$ python3 -q
>>> import numpy as np
>>> np.set_printoptions(precision=3, suppress=True, linewidth=100, legacy="1.25")
>>> X = np.loadtxt("w.csv", delimiter=",")
>>> X
array([[ 3.69 , 17.002,  0.609],
       [ 5.668, 13.268,  1.217],
       [ 5.181, 14.821,  0.806],
       [ 5.464, 15.238,  1.183],
       [ 4.898, 14.247,  0.827],
       [ 6.407, 13.27 ,  0.405],
       [ 5.743, 15.455, -1.012],
       [ 5.507, 14.501, -0.666],
       [ 6.973, 14.602, -0.671],
       [ 4.885, 15.975,  0.733],
       [ 5.241, 15.682, -0.584],
       [ 3.911, 14.37 , -0.344],
       [ 4.023, 15.232,  0.019],
       [ 5.329, 13.563,  0.216],
       [ 4.43 , 16.654,  0.474],
       [ 6.088, 14.937,  1.371],
       [ 4.704, 14.9  ,  1.24 ]])
>>> Xs = X - X.mean(axis=0)
>>> evecs = np.linalg.svd(Xs)[2][:1]
>>> M2 = Xs - Xs @ evecs.T @ evecs
>>> M2.std(axis=0)
array([0.532, 0.375, 0.742])
>>> np.cov(Xs @ evecs.T, rowvar=False)
array(1.443)
>>> (Xs @ evecs.T).std(axis=0)
array([1.165])
>>> left, sv, VT = np.linalg.svd(X)
>>> np.argmax(sv[:-1] / (sv[1:] + 1e-6)) + 1
1
>>> M2 = left[:, :1] @ np.diag(sv[:1]) @ VT[:1]
>>> np.linalg.matrix_rank(X, rtol=0.05)
2
>>> dist = np.linalg.norm(X[:, None] - X[None], axis=-1)
>>> dist.shape
(17, 17)
>>> np.linalg.matrix_rank(dist ** 2)
5
>>> (dist + 1e9 * np.eye(17)).round(6).argmin(axis=1)
array([14, 13,  3,  2,  2,  1, 10,  6,  7, 14,  6, 12, 11,  4,  0,  3,  2])
>>> mat = np.load("run7.npy")
>>> mat
array([[ 0,  0,  0, -2],
       [ 0,  0,  0,  0],
       [ 2,  0,  0,  0],
       [ 0,  0,  1,  0]])
>>> np.sort(np.linalg.eigvals(mat).real)
array([-1.587,  0.   ,  0.794,  0.794])
>>> (mat != 0).astype(int)
array([[0, 0, 0, 1],
       [0, 0, 0, 0],
       [1, 0, 0, 0],
       [0, 0, 1, 0]])
>>> rng = np.random.default_rng(49889)
>>> idx = rng.permutation(4)
>>> idx
array([0, 1, 3, 2])
>>> M2 = mat[idx][:, idx]
>>> np.diag(M2)
array([0, 0, 0, 0])
>>> np.trace(M2)
0
>>> np.round(np.linalg.det(M2), 3), round(np.linalg.det(mat[idx]), 3)
(0.0, 0.0)
>>> np.abs(np.diag(np.linalg.qr(mat)[1])) > 1e-9
array([ True, False,  True,  True])
>>> np.unique(mat.round(6), axis=0).shape
(4, 4)
>>> np.allclose(mat[:-1].T @ np.linalg.lstsq(mat[:-1].T, mat[-1])[0], mat[-1])
False
>>> left, sv, VT = np.linalg.svd(mat)
>>> np.argmax(sv[:-1] / (sv[1:] + 1e-6)) + 1
3
>>> M2 = left[:, :3] @ np.diag(sv[:3]) @ VT[:3]
>>> np.abs(mat - M2).max()
0.0
>>> M2
array([[ 0.,  0.,  0., -2.],
       [ 0.,  0.,  0.,  0.],
       [ 2.,  0.,  0.,  0.],
       [ 0.,  0.,  1.,  0.]])
>>> np.linalg.matrix_rank(M2)
3
>>> m1 = np.array([[1, 0, -2, 3], [0, 1, 3, -3], [0, 0, 1, -3], [0, 0, 0, 1]])
>>> O = m1.astype(float).copy()
>>> for j in range(4):
...     O[:, j] -= O[:, :j] @ (O[:, :j].T @ O[:, j])
...     O[:, j] /= np.linalg.norm(O[:, j])
... 
>>> O.T @ m1
array([[ 1.,  0., -2.,  3.],
       [ 0.,  1.,  3., -3.],
       [ 0.,  0.,  1., -3.],
       [ 0.,  0.,  0.,  1.]])
>>> O
array([[1., 0., 0., 0.],
       [0., 1., 0., 0.],
       [0., 0., 1., 0.],
       [0., 0., 0., 1.]])
>>> A = np.load("dump.npy")
>>> A
array([[  99,    0,   -2],
       [   3, -177,    1],
       [  -1,    3,   78]])
>>> w1 = np.array([[2, 3, 4, 2, 1, 1], [5, 0, 3, 4, 5, 2], [0, 3, 4, 5, 3, 3]])
>>> c = np.array([0, 0, 3, 0, -2, -2])
>>> act = np.maximum(A @ w1 + c, 0)
>>> np.linalg.matrix_rank(act)
3
>>> cent = np.array([[-1, 0, 3],
...     [-3, 1, 3],
...     [-1, 0, -1],
...     [-2, 3, 1],
...     [-2, -1, 3],
...     [1, 2, 0]])
>>> (act @ cent).round(6).argmax(axis=1)
array([2, 2, 1])
>>> M2 = np.array([[-3, -3, -3], [-3, -1, 0], [-1, -5, -5]])
>>> np.einsum("ik,kj->ij", A, M2)
array([[-295, -287, -287],
       [ 521,  163,  -14],
       [ -84, -390, -387]])
>>> np.einsum("ij->j", A)
array([ 101, -174,   77])
>>> M2.T @ A.T
array([[-295,  521,  -84],
       [-287,  163, -390],
       [-287,  -14, -387]])
>>> np.vstack([A, M2.T]).shape
(6, 3)
>>> np.linalg.matrix_rank(np.vstack([A, M2.T]))
3
>>> np.einsum("ij,ij->i", A, A)
array([ 9805, 31339,  6094])
>>> th = np.deg2rad(135)
>>> E = np.eye(4)
>>> E[np.ix_([2, 3], [2, 3])] = [[np.cos(th), -np.sin(th)], [np.sin(th), np.cos(th)]]
>>> E
array([[ 1.   ,  0.   ,  0.   ,  0.   ],
       [ 0.   ,  1.   ,  0.   ,  0.   ],
       [ 0.   ,  0.   , -0.707, -0.707],
       [ 0.   ,  0.   ,  0.707, -0.707]])
>>> u = np.array([1, -2, 3, -1])
>>> M2 = E + np.outer(u, np.eye(4)[0])
>>> round(float(np.linalg.det(M2) / np.linalg.det(E)), 3), round(1 + np.linalg.solve(E, u)[0], 3)
(2.0, 2.0)
>>> np.linalg.matrix_rank(M2 - E)
1
>>> M2
array([[ 2.   ,  0.   ,  0.   ,  0.   ],
       [-2.   ,  1.   ,  0.   ,  0.   ],
       [ 3.   ,  0.   , -0.707, -0.707],
       [-1.   ,  0.   ,  0.707, -0.707]])
>>> E.reshape(2, -1)
array([[ 1.   ,  0.   ,  0.   ,  0.   ,  0.   ,  1.   ,  0.   ,  0.   ],
       [ 0.   ,  0.   , -0.707, -0.707,  0.   ,  0.   ,  0.707, -0.707]])
>>> T = E.reshape(4, 2, -1)
>>> np.einsum("ihd,jhd->hij", T, T).shape
(2, 4, 4)
>>> np.swapaxes(T, 1, 2)[0]
array([[1., 0.],
       [0., 0.]])
>>> F = np.load("data.npy")
>>> F
array([[ 0.001,  0.02 ,  0.02 , -0.023],
       [ 0.02 ,  0.304,  0.304, -0.345],
       [ 0.02 ,  0.304,  0.304, -0.345],
       [-0.023, -0.345, -0.345,  0.391]])
>>> # null space of dimension 3
>>> vec = np.array([-4, 1, 5, 1])
>>> F @ (2 * vec)
array([ 0.186,  2.797,  2.797, -3.17 ])
>>> np.einsum("ij,j->i", F, vec)
array([ 0.093,  1.399,  1.399, -1.585])
>>> np.linalg.norm(F @ vec) <= np.linalg.norm(F, 2) * np.linalg.norm(vec) + 1e-9
True
>>> F @ np.ones(4)
array([ 0.019,  0.284,  0.284, -0.322])
>>> F @ np.eye(4)[1]
array([ 0.02 ,  0.304,  0.304, -0.345])
>>> round(np.linalg.det(F.T), 3)
0.0
>>> np.round(np.poly(F), 3) + 0
array([ 1., -1.,  0.,  0.,  0.])
>>> vals, evecs = np.linalg.eigh(F)
>>> vec = np.array([2, 0, 3, 2])
>>> (np.sign(evecs[:, -1].round(6)) == np.sign(evecs[0, -1].round(6))).astype(int)
array([1, 1, 1, 0])
>>> np.round(np.linalg.eigvalsh(F[1:, 1:]), 3) + 0
array([0.   , 0.   , 0.999])
>>> np.round(np.abs(F).sum(axis=1).max(), 3), round(float(np.abs(vals).max()), 3)
(1.103, 1.0)
>>> round(float(vec @ F @ vec / (vec @ vec)), 3), np.round(vals[0], 3), round(float(vals[-1]), 3)
(0.013, 0.0, 1.0)
>>> evecs * np.abs(vals) @ evecs.T
array([[ 0.001,  0.02 ,  0.02 , -0.023],
       [ 0.02 ,  0.304,  0.304, -0.345],
       [ 0.02 ,  0.304,  0.304, -0.345],
       [-0.023, -0.345, -0.345,  0.391]])
>>> M2 = F / np.sqrt((F ** 2).mean(axis=1, keepdims=True))
>>> np.linalg.matrix_rank(F - F.mean(axis=1, keepdims=True))
1
>>> M2[3]
array([-0.074, -1.103, -1.103,  1.25 ])
>>> F - F.mean(axis=1, keepdims=True)
array([[-0.003,  0.016,  0.016, -0.028],
       [-0.051,  0.233,  0.233, -0.416],
       [-0.051,  0.233,  0.233, -0.416],
       [ 0.057, -0.264, -0.264,  0.471]])
>>> M2 = np.array([[1, 2, 0, -1], [2, 3, 3, -2], [-3, 3, 2, 1], [0, 0, 2, 2]])
>>> K = np.triu(M2, 1)
>>> K
array([[ 0,  2,  0, -1],
       [ 0,  0,  3, -2],
       [ 0,  0,  0,  1],
       [ 0,  0,  0,  0]])
>>> th = np.radians(36)
>>> Rm = np.eye(4)
>>> Rm[3, 3] = Rm[0, 0] = np.cos(th)
>>> Rm[3, 0], Rm[0, 3] = -np.sin(th), np.sin(th)
>>> Rm
array([[ 0.809,  0.   ,  0.   ,  0.588],
       [ 0.   ,  1.   ,  0.   ,  0.   ],
       [ 0.   ,  0.   ,  1.   ,  0.   ],
       [-0.588,  0.   ,  0.   ,  0.809]])
>>> M2 = m1 @ Rm.T
>>> M2
array([[ 2.572,  0.   , -2.   ,  1.839],
       [-1.763,  1.   ,  3.   , -2.427],
       [-1.763,  0.   ,  1.   , -2.427],
       [ 0.588,  0.   ,  0.   ,  0.809]])
>>> np.round(np.linalg.det(Rm), 3), round(np.trace(Rm), 3)
(1.0, 3.618)
>>> np.abs(M2 - m1).max(axis=0)
array([1.763, 0.   , 0.   , 1.161])
>>> np.allclose(m1 @ m1.T, M2 @ M2.T)
True
>>> np.linalg.svd(m1, compute_uv=False), np.linalg.svd(M2, compute_uv=False)
(array([6.409, 1.455, 0.892, 0.12 ]), array([6.409, 1.455, 0.892, 0.12 ]))
